$ ipython --no-banner

In [1]: import numpy as np

In [2]: from numpy import linalg as LA

In [3]: np.set_printoptions(suppress=True, linewidth=160)

In [4]: E = np.load("data.npy")

In [5]: E
Out[5]: 
array([[ 0,  1,  1],
       [ 0,  2,  0],
       [-1,  1,  2]])

In [6]: r0 = np.array([2, 2, 0])

In [7]: other = E + np.outer(r0, np.eye(3)[2])

In [8]: LA.matrix_rank(LA.inv(other) - LA.inv(E), tol=1e-8)
Out[8]: np.int64(1)

In [9]: LA.matrix_rank(other - E)
Out[9]: np.int64(1)

In [10]: other = E / LA.norm(E, axis=1, keepdims=True)

In [11]: C2 = other @ other.T

In [12]: (np.abs(C2) > 0.9).astype(int)
Out[12]: 
array([[1, 0, 0],
       [0, 1, 0],
       [0, 0, 1]])

In [13]: np.round(np.degrees(np.arccos(np.clip(C2[2, 1], -1, 1))), 3)
Out[13]: np.float64(65.905)

In [14]: print(np.argwhere(np.triu(np.abs(C2) > 0.95, 1)))
[]

In [15]: (C2 - 2 * np.eye(3)).round(6).argmax(axis=1)
Out[15]: array([2, 0, 0])

In [16]: x0 = np.array([5, 0, 7])

In [17]: rhs = E @ x0

In [18]: beta, lr = np.zeros(3), 1 / LA.norm(E, 2) ** 2

In [19]: for i in range(250):
    ...:     beta -= lr * E.T @ (E @ beta - rhs)
    ...:     if i % 50 == 0: print(i, round(LA.norm(E @ beta - rhs), 3))
    ...: 
0 4.374
50 1.2
100 0.495
150 0.204
200 0.084

In [20]: print(beta.round(3))
[4.919 0.005 6.964]

In [21]: other = np.array([[2, 2, 2], [1, -1, 1], [-1, -2, 0], [-2, 2, -1]])

In [22]: X = other.T @ other

In [23]: print(X)
[[10  1  7]
 [ 1 13  1]
 [ 7  1  6]]

In [24]: np.allclose(E, E.T)
Out[24]: False

In [25]: print(E @ E)
[[-1  3  2]
 [ 0  4  0]
 [-2  3  3]]

In [26]: np.round(LA.det(E), 3)
Out[26]: np.float64(2.0)

In [27]: LA.matrix_power(E, 2)
Out[27]: 
array([[-1,  3,  2],
       [ 0,  4,  0],
       [-2,  3,  3]])

In [28]: print(np.round(np.sort(np.abs(LA.eigvals(E))), 3))
[1. 1. 2.]

In [29]: (E - E.T) / 2
Out[29]: 
array([[ 0. ,  0.5,  1. ],
       [-0.5,  0. , -0.5],
       [-1. ,  0.5,  0. ]])
